% ipython --no-banner

In [1]: import numpy as np

In [2]: import numpy.linalg as la

In [3]: np.set_printoptions(precision=1, suppress=True, linewidth=160, sign=" ")

In [4]: mat = np.array([[2, -1, 3, -1, 1, -1],
   ...:     [0, -3, 0, 1, 1, 2],
   ...:     [0, 0, -3, 0, -1, -2],
   ...:     [0, 0, 0, -2, 0, -3],
   ...:     [0, 0, 0, 0, 1, -3],
   ...:     [0, 0, 0, 0, 0, 3]])

In [5]: print(mat)
[[ 2 -1  3 -1  1 -1]
 [ 0 -3  0  1  1  2]
 [ 0  0 -3  0 -1 -2]
 [ 0  0  0 -2  0 -3]
 [ 0  0  0  0  1 -3]
 [ 0  0  0  0  0  3]]

In [6]: print(round(float(la.norm(mat, 1)), 1), round(float(la.norm(mat, np.inf)), 1))
14.0 9.0

In [7]: print(round(float(la.norm(mat, 2)), 1))
6.3

In [8]: print(np.round(la.norm(mat, "nuc"), 1))
17.7

In [9]: rng = np.random.default_rng(41977)

In [10]: B = mat + rng.integers(-2, 3, (6, 5)) @ rng.integers(-2, 3, (5, 6))

In [11]: print(B)
[[ 5 -3  6 -7  4 -2]
 [-6  3 -1  7 -2 -5]
 [ 0 -1 -3 -4  1 -5]
 [ 1 -1 -3  0 -2  2]
 [-5 -1  0  8  2 -1]
 [ 0 -5  1  1  1  4]]

In [12]: print(la.matrix_rank(B - mat, tol=1e-8))
5

In [13]: print(np.round(la.svd(B - mat, compute_uv=False), 1) + 0)
[ 16.   11.    6.7   2.7   2.    0. ]

In [14]: print(B - mat)
[[ 3 -2  3 -6  3 -1]
 [-6  6 -1  6 -3 -7]
 [ 0 -1  0 -4  2 -3]
 [ 1 -1 -3  2 -2  5]
 [-5 -1  0  8  1  2]
 [ 0 -5  1  1  1  1]]

In [15]: print(np.abs(B - mat).sum(axis=1))
[ 18  29  10  14  17   9]

In [16]: lab = rng.permutation(6)

In [17]: B = mat[:, lab] * rng.choice([-1, 1], 6)

In [18]: print(B)
[[-1  3 -1  1 -1  2]
 [-3  0  2 -1 -1  0]
 [ 0 -3 -2  0  1  0]
 [ 0  0 -3  2  0  0]
 [ 0  0 -3  0 -1  0]
 [ 0  0  3  0  0  0]]

In [19]: Uu, _, VT = la.svd(mat.T @ B)

In [20]: print(lab)
[ 1  2  5  3  4  0]

In [21]: vec = np.array([-3, -3, 1, 0, 0, -2])

In [22]: rhs = B @ vec

In [23]: print(rhs)
[-11  11   7  -3  -3   3]

In [24]: print(la.solve(B, rhs + B[:, 0]))
[-2. -3.  1. -0. -0. -2.]

In [25]: lab = rng.permutation(6)

In [26]: print(lab)
[ 5  2  4  3  0  1]

In [27]: B = mat[lab][:, lab]

In [28]: print(np.trace(B))
-2

In [29]: print(np.diag(B))
[ 3 -3  1 -2  2 -3]

In [30]: M = np.load("m.npy")

In [31]: print(M)
[[ 3  2  0 -3]
 [ 0  1 -3 -1]
 [ 2  2  0  2]
 [-3 -1 -2 -2]
 [ 0  1 -2 -5]
 [-6 -2 -5  0]
 [-6 -2 -5  0]
 [-3 -1 -2 -2]
 [-3 -1 -3  2]
 [ 0  0  0  0]
 [ 0  0  0  0]
 [-3 -1 -2 -2]]

In [32]: # row 6 repeats row 5

In [33]: B = np.c_[M[:, :3] @ np.array([[-2, 3, 3], [2, -8, 3], [7, -8, -7]]), np.array([-1, 0, 1, 0, -1, -1, 0, 2, -2, -2, 2, 1])]

In [34]: print(B)
[[ -2  -7  15  -1]
 [-19  16  24   0]
 [  0 -10  12   1]
 [-10  15   2   0]
 [-12   8  17  -1]
 [-27  38  11  -1]
 [-27  38  11   0]
 [-10  15   2   2]
 [-17  23   9  -2]
 [  0   0   0  -2]
 [  0   0   0   2]
 [-10  15   2   1]]

In [35]: print(np.round(la.lstsq(M, B[:, 0])[0], 1) + 0)
[-2.  2.  7.  0.]

In [36]: cent = 5 * np.array([[0.8, 0.5, -1.5, 1.4, -1.1], [-0.4, -1.0, 1.1, 0.2, -0.2]])

In [37]: lab = rng.integers(0, 2, 27)

In [38]: arr = cent[lab] + rng.normal(size=(27, 5))

In [39]: print(arr.round(1) + 0)
[[ -2.6  -3.6   5.3   0.6   0.1]
 [  6.2   1.   -6.7   4.9  -6.3]
 [  3.4   3.1  -7.    5.7  -4.8]
 [  4.    2.2  -8.1   6.3  -4.7]
 [ -2.6  -6.5   5.3   0.6  -0.7]
 [  0.   -4.6   6.3  -0.5   0. ]
 [  1.6   3.7  -6.6   5.9  -7.4]
 [  5.3   1.7  -6.4   7.1  -6.4]
 [  3.4   2.2  -7.9   6.5  -5.9]
 [  3.6   2.2  -9.    6.6  -6.8]
 [ -2.   -5.5   6.5  -0.2  -1.4]
 [  3.    2.8  -8.6   6.4  -6.1]
 [  3.7   2.8  -8.8   7.4  -6.8]
 [ -2.4  -5.1   4.    2.6  -1.3]
 [ -3.5  -6.3   4.5  -0.4   0.3]
 [  4.9   3.8  -8.5   6.9  -4.2]
 [ -3.1  -4.8   4.8   1.2  -0.2]
 [  4.8   2.5  -9.4   7.3  -4.2]
 [  3.4   0.8  -9.    8.3  -6.4]
 [  4.2   3.1 -10.8   6.9  -5.4]
 [ -4.3  -3.6   7.3   0.1  -1.3]
 [  4.4   4.4  -7.2   7.8  -5.5]
 [  3.9   2.6  -6.1   9.   -5.7]
 [ -1.8  -5.9   4.7   1.5  -1.8]
 [  3.4   2.8  -8.6   6.8  -5.9]
 [  4.2   4.   -7.4   7.   -5.8]
 [ -2.6  -3.9   4.4  -0.5  -0.4]]

In [40]: B = np.c_[arr[:, :2] @ np.array([[0, 1], [1, 0]]), np.array([1, 3, 0, 3, 1, 1, 2, 3, 2, 1, 3, 1, 1, 1, 2, 1, 1, 0, 0, 2, 2, 2, 0, 2, 1, 1, 1])]

In [41]: print(B.round(1) + 0)
[[-3.6 -2.6  1. ]
 [ 1.   6.2  3. ]
 [ 3.1  3.4  0. ]
 [ 2.2  4.   3. ]
 [-6.5 -2.6  1. ]
 [-4.6  0.   1. ]
 [ 3.7  1.6  2. ]
 [ 1.7  5.3  3. ]
 [ 2.2  3.4  2. ]
 [ 2.2  3.6  1. ]
 [-5.5 -2.   3. ]
 [ 2.8  3.   1. ]
 [ 2.8  3.7  1. ]
 [-5.1 -2.4  1. ]
 [-6.3 -3.5  2. ]
 [ 3.8  4.9  1. ]
 [-4.8 -3.1  1. ]
 [ 2.5  4.8  0. ]
 [ 0.8  3.4  0. ]
 [ 3.1  4.2  2. ]
 [-3.6 -4.3  2. ]
 [ 4.4  4.4  2. ]
 [ 2.6  3.9  0. ]
 [-5.9 -1.8  2. ]
 [ 2.8  3.4  1. ]
 [ 4.   4.2  1. ]
 [-3.9 -2.6  1. ]]

In [42]: print(la.matrix_rank(B))
3

In [43]: print(np.round(la.norm(B - arr @ la.lstsq(arr, B)[0], axis=0), 1) + 0)
[ 0.   0.   4.2]

In [44]: print(np.round(la.lstsq(arr, B[:, 0])[0], 1) + 0)
[ 0.  1.  0.  0.  0.]

In [45]: print(la.norm(la.qr(arr)[0].T @ B, axis=0) ** 2 / ((B ** 2).sum(axis=0) + 1e-12))
[ 1.   1.   0.8]

In [46]: cent = arr[[15, 25]].astype(float)

In [47]: for _ in range(7):
    ...:     lab = la.norm(arr[:, None] - cent, axis=-1).argmin(axis=1)
    ...:     cent = np.array([arr[lab == j].mean(axis=0) for j in range(2)])
    ...: 

In [48]: print(lab)
[ 1  0  0  0  1  1  0  0  0  0  1  0  0  1  1  0  1  0  0  0  1  0  0  1  0  0  1]

In [49]: print(np.abs(cent[1] - cent[0]).argmax())
2

In [50]: Xc = arr - arr.mean(axis=0)

In [51]: vecs = la.svd(Xc)[2][:2]

In [52]: B = Xc - Xc @ vecs.T @ vecs

In [53]: print(np.round(la.norm(B) / la.norm(Xc), 1))
0.2

In [54]: print(np.round(np.cov(Xc @ vecs.T, rowvar=False), 1) + 0)
[[ 84.4   0. ]
 [  0.    1.3]]

In [55]: print((Xc @ vecs.T).std(axis=0))
[ 9.   1.1]

In [56]: cov = np.cov(arr, rowvar=False)

In [57]: print(np.argsort(-arr.std(axis=0).round(6), kind="stable"))
[ 2  1  0  3  4]

In [58]: print(np.polyfit(arr[:, 3], arr[:, 1], 1))
[ 1.1 -5.1]

In [59]: print(round(np.corrcoef(arr[:, 3], arr[:, 1])[0, 1], 1))
0.9

In [60]: print(np.median(arr, axis=0))
[ 3.4  2.2 -6.7  6.3 -4.8]

In [61]: print(la.eigvalsh(cov)[::-1])
[ 84.4   1.3   1.2   1.    0.7]

In [62]: print(np.corrcoef(arr.T))
[[ 1.   0.9 -0.9  0.9 -0.9]
 [ 0.9  1.  -0.9  0.9 -0.9]
 [-0.9 -0.9  1.  -1.   0.9]
 [ 0.9  0.9 -1.   1.  -0.9]
 [-0.9 -0.9  0.9 -0.9  1. ]]

In [63]: B = np.array([[0, 2], [1, 1]])

In [64]: A = np.kron(np.eye(2, dtype=int), B)

In [65]: print(A)
[[ 0  2  0  0]
 [ 1  1  0  0]
 [ 0  0  0  2]
 [ 0  0  1  1]]

In [66]: print(round(float(la.det(A)), 1))
4.0

In [67]: print(np.flatnonzero(la.matrix_power((A != 0) + (A.T != 0) + np.eye(4), 4)[1]))
[ 0  1]

In [68]: print(A @ A)
[[ 2  2  0  0]
 [ 1  3  0  0]
 [ 0  0  2  2]
 [ 0  0  1  3]]

In [69]: print((la.matrix_power((A != 0) + (A.T != 0) + np.eye(4), 4) > 0).astype(int))
[[ 1  1  0  0]
 [ 1  1  0  0]
 [ 0  0  1  1]
 [ 0  0  1  1]]

In [70]: print((A != 0).astype(int))
[[ 0  1  0  0]
 [ 1  1  0  0]
 [ 0  0  0  1]
 [ 0  0  1  1]]

In [71]: print(np.sort(la.eigvals(A).real))
[-1. -1.  2.  2.]

In [72]: E = np.load("x.npy")

In [73]: print(E)
[[ 0  0  0  1  0  0]
 [ 0  0  0  0  0  0]
 [ 0  3  0  0  2  0]
 [ 0  0 -3 -2  0  3]
 [-2  0  0  0  0 -1]]

In [74]: W1 = np.array([[-2, -2, -2, -5],
    ...:     [1, -3, 3, -5],
    ...:     [-2, -4, 2, -2],
    ...:     [-3, 4, 2, 1],
    ...:     [4, -3, -5, 0],
    ...:     [-5, 1, 1, -1]])

In [75]: coef = np.array([2, 0, 1, 1])

In [76]: hid = np.maximum(E @ W1 + coef, 0)

In [77]: print((hid > 0).mean(axis=0))
[ 0.6  0.6  0.6  0.8]

In [78]: cent = np.array([[3, 2, 1], [1, 3, 1], [0, -2, -3], [2, -2, 1]])

In [79]: print(hid @ cent)
[[ 8  2 -3]
 [ 8  0  0]
 [39 26 13]
 [11 17  9]
 [60 -1 14]]

In [80]: print(la.lstsq(E[:-1].T, E[-1])[2])
3

In [81]: print(np.abs(np.diag(la.qr(E)[1])) > 1e-9)
[ True  True  True  True False]

In [82]: print(np.allclose(E[:-1].T @ la.lstsq(E[:-1].T, E[-1])[0], E[-1]))
False

In [83]: Uu, sigma, VT = la.svd(E)

In [84]: vecs = VT[:(sigma > 1e-8).sum()]

In [85]: vec = E[2] + 3 * E[0] + rng.integers(2) * np.eye(6)[2]

In [86]: print(vec)
[ 0.  3.  1.  3.  2.  0.]

In [87]: print(np.diag(vecs.T @ vecs))
[ 0.9  0.7  0.6  1.   0.3  0.6]

In [88]: print(round(float(la.norm(vec - vecs.T @ vecs @ vec)), 1))
0.7

In [89]: print(la.matrix_rank(np.vstack([E, vec])))
5

In [90]: print(np.round(vecs.T @ vecs, 1) + 0)
[[ 0.9  0.   0.2  0.   0.   0.2]
 [ 0.   0.7  0.   0.   0.5  0. ]
 [ 0.2  0.   0.6  0.   0.  -0.4]
 [ 0.   0.   0.   1.   0.   0. ]
 [ 0.   0.5  0.   0.   0.3  0. ]
 [ 0.2  0.  -0.4  0.   0.   0.6]]

In [91]: print(np.allclose(vecs.T @ vecs @ vec, vec))
False

In [92]: W0 = np.load("data.npy")

In [93]: print(W0)
[[ 1  0  0  0]
 [-1  1  0  0]
 [ 5  0  1  0]
 [ 5 -3  3  1]]

In [94]: # triangular

In [95]: B = W0[0, 0] * W0[1:] - np.outer(W0[1:, 0], W0[0])

In [96]: print(B)
[[ 0  1  0  0]
 [ 0  0  1  0]
 [ 0 -3  3  1]]

In [97]: print(np.flatnonzero(~B.round(6).any(axis=1)))
[]

In [98]: print([round(float(x), 1) for x in la.svd(W0, compute_uv=False)[:3]])
[8.2, 2.4, 0.7]

In [99]: print(round(np.log10(la.cond(W0))))
2

In [100]: print([int(la.matrix_rank(la.matrix_power(W0, p))) for p in range(1, 5)])
[4, 4, 4, 4]

In [101]: print(np.prod(np.diag(W0)), round(float(la.det(W0)), 1))
1 1.0

In [102]: print(la.matrix_power(W0 - np.diag(np.diag(W0)), 4))
[[ 0  0  0  0]
 [ 0  0  0  0]
 [ 0  0  0  0]
 [ 0  0  0  0]]

In [103]: vec = np.array([1, 2, 4, 5])

In [104]: print((W0 @ vec).argmax())
3

In [105]: print(W0 @ np.ones(4))
[ 1.  0.  6.  6.]

In [106]: print((W0 * vec).sum(axis=1))
[  1   1   9  16]

In [107]: print(la.norm(W0 @ vec) <= la.norm(W0, 2) * la.norm(vec) + 1e-9)
True

In [108]: print(np.sign((W0 @ vec).round(6)))
[ 1  1  1  1]

In [109]: Uu, sigma, VT = la.svd(W0)

In [110]: print(sigma)
[ 8.2  2.4  0.7  0.1]

In [111]: B = Uu[:, :3] @ np.diag(sigma[:3]) @ VT[:3]

In [112]: print(la.matrix_rank(B))
3

In [113]: print(B.round(1) + 0)
[[ 1.   0.   0.  -0.1]
 [-1.   1.   0.   0. ]
 [ 5.   0.   1.   0. ]
 [ 5.  -3.   3.   1. ]]

In [114]: print(round(la.norm(W0 - B) / la.norm(W0), 1))
0.0

In [115]: print(round(la.norm(W0 - B, 2), 1), round(sigma[3], 1))
0.1 0.1

In [116]: print(round(np.abs(W0 - B).max(), 1))
0.1

In [117]: feats = np.load("a.npy")

In [118]: print(feats)
[[-2.9 -2.  -3.5]
 [-2.9 -2.   3.5]
 [-2.9  4.1  0. ]]

In [119]: vec = np.array([-3, -2, 2])

In [120]: rhs = feats @ vec

In [121]: print(rhs)
[  5.7  19.8   0.5]

In [122]: print(np.round(la.solve(feats, feats[:, 0]), 1) + 0)
[ 1.  0.  0.]

In [123]: W1 = np.array([[-1, -3, 1], [-3, 2, 0], [-1, -3, -1]])

In [124]: coef = np.array([-3, 8, -1])

In [125]: hid = np.maximum(feats @ W1 + coef, 0)

In [126]: print(hid)
[[  9.5  23.2   0. ]
 [  2.5   2.    0. ]
 [  0.   24.8   0. ]]

In [127]: print((hid > 0).mean(axis=0))
[ 0.7  1.   0. ]

In [128]: print(la.matrix_rank(hid))
2

In [129]: cent = np.array([[3, 0], [2, -3], [3, 3]])

In [130]: print(W1 @ cent)
[[ -6  12]
 [ -5  -6]
 [-12   6]]

In [131]: print((hid @ cent).round(6).argmax(axis=1))
[ 0  0  0]

In [132]: lab = rng.permutation(3)

In [133]: print(lab)
[ 1  0  2]

In [134]: B = feats[lab][:, lab]

In [135]: print(np.round(np.trace(B), 1))
-4.9

In [136]: print(np.sort(np.abs(la.eigvals(B))))
[ 5.  5.  5.]

In [137]: print(np.allclose(B, feats))
False

In [138]: print(B)
[[-2.  -2.9  3.5]
 [-2.  -2.9 -3.5]
 [ 4.1 -2.9  0. ]]

In [139]: print(np.round(la.det(B), 1), round(float(la.det(feats[lab])), 1))
125.0 -125.0

In [140]: data = np.load("layer4.npy")

In [141]: print(data)
[[-1.  1.  0.]
 [ 0. -1.  1.]
 [ 0.  0. -1.]]

In [142]: # triangular: eigenvalues sit on the diagonal

In [143]: lab = rng.permutation(4)

In [144]: print(lab)
[ 2  1  0  3]

In [145]: B = A[lab][:, lab]

In [146]: print(round(float(la.det(B)), 1), round(la.det(A[lab]), 1))
4.0 -4.0

In [147]: print(np.trace(B))
2

In [148]: print(B)
[[ 0  0  0  2]
 [ 0  1  1  0]
 [ 0  2  0  0]
 [ 1  0  0  1]]

In [149]: vec = np.array([0, 1, 3])

In [150]: a = np.maximum(data @ vec, 0)

In [151]: print(data.T @ a)
[-1. -1.  2.]

In [152]: print(np.tanh(data @ vec))
[ 0.8  1.  -1. ]

In [153]: print(np.maximum(data @ (3 * vec), 0))
[ 3.  6.  0.]
